In [1]: import numpy as np

In [2]: import numpy.linalg as la

In [3]: np.set_printoptions(suppress=True, linewidth=100)

In [4]: mat = np.load("test19.npy")

In [5]: mat
Out[5]: 
array([[0, 0, 0, 0, 0, 0, 0, 3],
       [0, 0, 0, 0, 0, 0, 0, 0],
       [0, 0, 0, 3, 0, 0, 0, 0],
       [0, 3, 0, 0, 0, 0, 0, 0],
       [0, 0, 0, 0, 2, 0, 0, 0],
       [0, 0, 0, 0, 0, 2, 0, 0],
       [0, 0, 0, 0, 0, 0, 0, 0],
       [2, 0, 0, 0, 0, 0, 0, 0]])

In [6]: Uu, sigma, Vt = la.svd(mat)

In [7]: np.argmax(sigma[:-1] / (sigma[1:] + 1e-6)) + 1
Out[7]: np.int64(6)

In [8]: out = Uu[:, :6] @ np.diag(sigma[:6]) @ Vt[:6]

In [9]: out
Out[9]: 
array([[0., 0., 0., 0., 0., 0., 0., 3.],
       [0., 0., 0., 0., 0., 0., 0., 0.],
       [0., 0., 0., 3., 0., 0., 0., 0.],
       [0., 3., 0., 0., 0., 0., 0., 0.],
       [0., 0., 0., 0., 2., 0., 0., 0.],
       [0., 0., 0., 0., 0., 2., 0., 0.],
       [0., 0., 0., 0., 0., 0., 0., 0.],
       [2., 0., 0., 0., 0., 0., 0., 0.]])

In [10]: la.matrix_rank(mat, rtol=0.05)
Out[10]: np.int64(6)

In [11]: np.abs(mat - out).max()
Out[11]: np.float64(0.0)

In [12]: la.matrix_rank(out)
Out[12]: np.int64(6)

In [13]: E = np.load("dump.npy")

In [14]: E
Out[14]: 
array([[3, 1, 0, 3, 0],
       [3, 2, 2, 3, 2],
       [2, 1, 0, 2, 3],
       [3, 2, 0, 2, 1],
       [1, 1, 0, 0, 1],
       [3, 0, 0, 2, 0],
       [1, 0, 1, 3, 0],
       [3, 1, 0, 3, 0],
       [3, 0, 1, 0, 2]])

In [15]: rng = np.random.default_rng(410)

In [16]: out = E + rng.integers(-2, 3, (9, 1)) @ rng.integers(-2, 3, (1, 5))

In [17]: out
Out[17]: 
array([[ 3,  1, -1,  1, -2],
       [ 3,  2,  2,  3,  2],
       [ 2,  1,  2,  6,  7],
       [ 3,  2,  2,  6,  5],
       [ 1,  1,  2,  4,  5],
       [ 3,  0,  2,  6,  4],
       [ 1,  0,  2,  5,  2],
       [ 3,  1,  0,  3,  0],
       [ 3,  0,  3,  4,  6]])

In [18]: np.abs(out - E).sum(axis=1)
Out[18]: array([ 5,  0, 10, 10, 10, 10,  5,  0, 10])

In [19]: theta = np.radians(15)

In [20]: Rm = np.eye(5)

In [21]: Rm[4, 4] = Rm[1, 1] = np.cos(theta)

In [22]: Rm[4, 1], Rm[1, 4] = -np.sin(theta), np.sin(theta)

In [23]: Rm.round(2)
Out[23]: 
array([[ 1.  ,  0.  ,  0.  ,  0.  ,  0.  ],
       [ 0.  ,  0.97,  0.  ,  0.  ,  0.26],
       [ 0.  ,  0.  ,  1.  ,  0.  ,  0.  ],
       [ 0.  ,  0.  ,  0.  ,  1.  ,  0.  ],
       [ 0.  , -0.26,  0.  ,  0.  ,  0.97]])

In [24]: out = E @ Rm.T

In [25]: np.round(la.svd(E, compute_uv=False), 2), np.round(la.svd(out, compute_uv=False), 2)
Out[25]: 
(array([10.87,  3.78,  2.47,  1.98,  1.57]),
 array([10.87,  3.78,  2.47,  1.98,  1.57]))

In [26]: out.round(2)
Out[26]: 
array([[ 3.  ,  0.97,  0.  ,  3.  , -0.26],
       [ 3.  ,  2.45,  2.  ,  3.  ,  1.41],
       [ 2.  ,  1.74,  0.  ,  2.  ,  2.64],
       [ 3.  ,  2.19,  0.  ,  2.  ,  0.45],
       [ 1.  ,  1.22,  0.  ,  0.  ,  0.71],
       [ 3.  ,  0.  ,  0.  ,  2.  ,  0.  ],
       [ 1.  ,  0.  ,  1.  ,  3.  ,  0.  ],
       [ 3.  ,  0.97,  0.  ,  3.  , -0.26],
       [ 3.  ,  0.52,  1.  ,  0.  ,  1.93]])

In [27]: out = np.c_[E[:, :3] @ np.array([[-1, -3, -3], [-1, 1, 3], [3, -1, -2]]), np.array([3, 2, 1, -3, -1, 1, 0, 0, -3])]

In [28]: out
Out[28]: 
array([[ -4,  -8,  -6,   3],
       [  1,  -9,  -7,   2],
       [ -3,  -5,  -3,   1],
       [ -5,  -7,  -3,  -3],
       [ -2,  -2,   0,  -1],
       [ -3,  -9,  -9,   1],
       [  2,  -4,  -5,   0],
       [ -4,  -8,  -6,   0],
       [  0, -10, -11,  -3]])

In [29]: np.round(la.norm(out - E @ la.lstsq(E, out)[0], axis=0), 2) + 0
Out[29]: array([0.  , 0.  , 0.  , 4.68])

In [30]: la.matrix_rank(np.c_[E, out])
Out[30]: np.int64(6)

In [31]: np.round(la.lstsq(E, out[:, 0])[0], 2) + 0
Out[31]: array([-1., -1.,  3.,  0.,  0.])

In [32]: arr = np.load("data.npy")

In [33]: arr
Out[33]: 
array([[-4.98, -0.34, -0.64, -1.87, -0.08, -5.17],
       [-1.41, -0.6 , -0.54, -1.5 , -0.66, -1.17],
       [ 2.87, -1.76, -0.28,  2.14,  2.6 ,  3.71],
       [ 0.98,  0.16,  0.47,  2.35,  2.01,  0.81],
       [-2.76,  1.26,  0.06, -2.25, -2.38, -3.37],
       [ 2.77,  1.32,  1.1 ,  2.82,  1.06,  2.25],
       [ 3.59, -0.4 , -0.21, -1.27, -2.19,  4.22]])

In [34]: # rank 3

In [35]: np.abs(np.diag(la.qr(arr)[1])) > 1e-9
Out[35]: array([ True,  True,  True, False, False, False])

In [36]: la.lstsq(arr[:-1].T, arr[-1])[2]
Out[36]: np.int32(3)

In [37]: np.round(arr @ la.pinv(arr) @ arr, 2)
Out[37]: 
array([[-4.98, -0.34, -0.64, -1.87, -0.08, -5.17],
       [-1.41, -0.6 , -0.54, -1.5 , -0.66, -1.17],
       [ 2.87, -1.76, -0.28,  2.14,  2.6 ,  3.71],
       [ 0.98,  0.16,  0.47,  2.35,  2.01,  0.81],
       [-2.76,  1.26,  0.06, -2.25, -2.38, -3.37],
       [ 2.77,  1.32,  1.1 ,  2.82,  1.06,  2.25],
       [ 3.59, -0.4 , -0.21, -1.27, -2.19,  4.22]])

In [38]: np.unique(arr.round(6), axis=0).shape
Out[38]: (7, 6)

In [39]: np.round(np.trace(la.pinv(arr) @ arr), 2)
Out[39]: np.float64(3.0)

In [40]: np.allclose(arr[:-1].T @ la.lstsq(arr[:-1].T, arr[-1])[0], arr[-1])
Out[40]: True

In [41]: [round(float(x), 2) for x in la.svd(arr, compute_uv=False)[:3]]
Out[41]: [12.64, 5.73, 3.31]

In [42]: np.argsort(-la.norm(arr, axis=0).round(6), kind="stable")[:3]
Out[42]: array([5, 0, 3])

In [43]: def softmax(z):
    ...:     e = np.exp(z - z.max(axis=-1, keepdims=True))
    ...:     return e / e.sum(axis=-1, keepdims=True)
    ...: 

In [44]: np.round(softmax(arr[0]), 2) + 0
Out[44]: array([0.  , 0.31, 0.23, 0.07, 0.4 , 0.  ])

In [45]: np.round(softmax(arr[0] + 4), 2) + 0
Out[45]: array([0.  , 0.31, 0.23, 0.07, 0.4 , 0.  ])

In [46]: att = arr @ arr.T / np.sqrt(6)

In [47]: softmax(att).round(6).argmax(axis=1)
Out[47]: array([0, 0, 2, 2, 0, 5, 6])

In [48]: np.round(softmax(att), 2) + 0
Out[48]: 
array([[1.  , 0.  , 0.  , 0.  , 0.  , 0.  , 0.  ],
       [0.85, 0.02, 0.  , 0.  , 0.14, 0.  , 0.  ],
       [0.  , 0.  , 1.  , 0.  , 0.  , 0.  , 0.  ],
       [0.  , 0.  , 0.59, 0.1 , 0.  , 0.3 , 0.  ],
       [0.83, 0.  , 0.  , 0.  , 0.17, 0.  , 0.  ],
       [0.  , 0.  , 0.28, 0.01, 0.  , 0.71, 0.01],
       [0.  , 0.  , 0.  , 0.  , 0.  , 0.  , 1.  ]])

In [49]: np.round(softmax(att + np.triu(np.full(att.shape, -np.inf), 1)), 2) + 0
Out[49]: 
array([[1.  , 0.  , 0.  , 0.  , 0.  , 0.  , 0.  ],
       [0.98, 0.02, 0.  , 0.  , 0.  , 0.  , 0.  ],
       [0.  , 0.  , 1.  , 0.  , 0.  , 0.  , 0.  ],
       [0.  , 0.  , 0.85, 0.15, 0.  , 0.  , 0.  ],
       [0.83, 0.  , 0.  , 0.  , 0.17, 0.  , 0.  ],
       [0.  , 0.  , 0.28, 0.01, 0.  , 0.71, 0.  ],
       [0.  , 0.  , 0.  , 0.  , 0.  , 0.  , 1.  ]])

In [50]: F = np.load("m.npy")

In [51]: F
Out[51]: 
array([[ 1,  0,  0,  0,  0],
       [-5,  1,  0,  0,  0],
       [-2, -4,  1,  0,  0],
       [-8,  6,  1,  1,  0],
       [ 3, -6, -7,  2,  1]])

In [52]: # triangular

In [53]: t3 = np.stack([F, 5 * F, F[::-1]])

In [54]: t3.shape
Out[54]: (3, 5, 5)

In [55]: np.round(la.det(t3), 2)
Out[55]: array([   1., 3125.,    1.])

In [56]: np.einsum("bij,cij->bc", t3, t3)
Out[56]: 
array([[ 249, 1245,  119],
       [1245, 6225,  595],
       [ 119,  595,  249]])
